% python3 -q
>>> import numpy as np
>>> from numpy import linalg as LA
>>> np.set_printoptions(precision=2, suppress=True, linewidth=200)
>>> arr = np.load("mat.npy")
>>> arr
array([[0, 0, 1, 0],
       [0, 0, 0, 1],
       [1, 0, 0, 0],
       [0, 1, 0, 0]])
>>> w, vecs = LA.eigh(arr)
>>> LA.eigvalsh(arr @ arr)
array([1., 1., 1., 1.])
>>> w
array([-1., -1.,  1.,  1.])
>>> np.unique(w.round(6) + 0, return_counts=True)[1]
array([2, 2])
>>> np.round(vecs.T @ vecs, 2) + 0
array([[1., 0., 0., 0.],
       [0., 1., 0., 0.],
       [0., 0., 1., 0.],
       [0., 0., 0., 1.]])
>>> w, vecs = LA.eigh(arr)
>>> x = np.array([1, -3, 1, -1])
>>> round(x @ arr @ x / (x @ x), 2), w[0], w[-1]
(np.float64(0.67), np.float64(-1.0), np.float64(1.0))
>>> vecs * np.maximum(w, 0) @ vecs.T
array([[0.5, 0. , 0.5, 0. ],
       [0. , 0.5, 0. , 0.5],
       [0.5, 0. , 0.5, 0. ],
       [0. , 0.5, 0. , 0.5]])
>>> LA.matrix_power(arr, 100)
array([[1, 0, 0, 0],
       [0, 1, 0, 0],
       [0, 0, 1, 0],
       [0, 0, 0, 1]])
>>> p = np.eye(4)[3]
>>> for _ in range(3):
...     p = p @ arr
...     print(p.round(2))
... 
[0. 1. 0. 0.]
[0. 0. 0. 1.]
[0. 1. 0. 0.]
>>> arr.T @ arr
array([[1, 0, 0, 0],
       [0, 1, 0, 0],
       [0, 0, 1, 0],
       [0, 0, 0, 1]])
>>> LA.norm(arr, axis=0)
array([1., 1., 1., 1.])
>>> LA.pinv(arr)
array([[0., 0., 1., 0.],
       [0., 0., 0., 1.],
       [1., 0., 0., 0.],
       [0., 1., 0., 0.]])
>>> arr[:, 1] @ arr[:, 3]
np.int64(0)
>>> LA.svd(arr, compute_uv=False)
array([1., 1., 1., 1.])
>>> arr @ np.ones(4)
array([1., 1., 1., 1.])
>>> np.sort(np.abs(np.fft.fft(arr[0]))), np.sort(LA.svd(arr, compute_uv=False))
(array([1., 1., 1., 1.]), array([1., 1., 1., 1.]))
>>> m1 = np.load("m.npy")
>>> m1
array([[0.18, 0.08, 0.23, 0.16, 0.11, 0.11, 0.2 ],
       [0.08, 0.04, 0.11, 0.07, 0.05, 0.05, 0.09],
       [0.23, 0.11, 0.29, 0.2 , 0.14, 0.14, 0.26],
       [0.16, 0.07, 0.2 , 0.13, 0.09, 0.09, 0.18],
       [0.11, 0.05, 0.14, 0.09, 0.06, 0.06, 0.12],
       [0.11, 0.05, 0.14, 0.09, 0.06, 0.06, 0.12],
       [0.2 , 0.09, 0.26, 0.18, 0.12, 0.12, 0.23]])
>>> x = np.array([3, 1, 2, 3, 1, 0, 2])
>>> m1 @ x
array([2.06, 0.96, 2.6 , 1.78, 1.23, 1.23, 2.33])
>>> np.eye(7) - m1
array([[ 0.82, -0.08, -0.23, -0.16, -0.11, -0.11, -0.2 ],
       [-0.08,  0.96, -0.11, -0.07, -0.05, -0.05, -0.09],
       [-0.23, -0.11,  0.71, -0.2 , -0.14, -0.14, -0.26],
       [-0.16, -0.07, -0.2 ,  0.87, -0.09, -0.09, -0.18],
       [-0.11, -0.05, -0.14, -0.09,  0.94, -0.06, -0.12],
       [-0.11, -0.05, -0.14, -0.09, -0.06,  0.94, -0.12],
       [-0.2 , -0.09, -0.26, -0.18, -0.12, -0.12,  0.77]])
>>> np.round(np.trace(m1), 2)
np.float64(1.0)
>>> LA.eigvalsh(2 * m1 - np.eye(7))
array([-1., -1., -1., -1., -1., -1.,  1.])
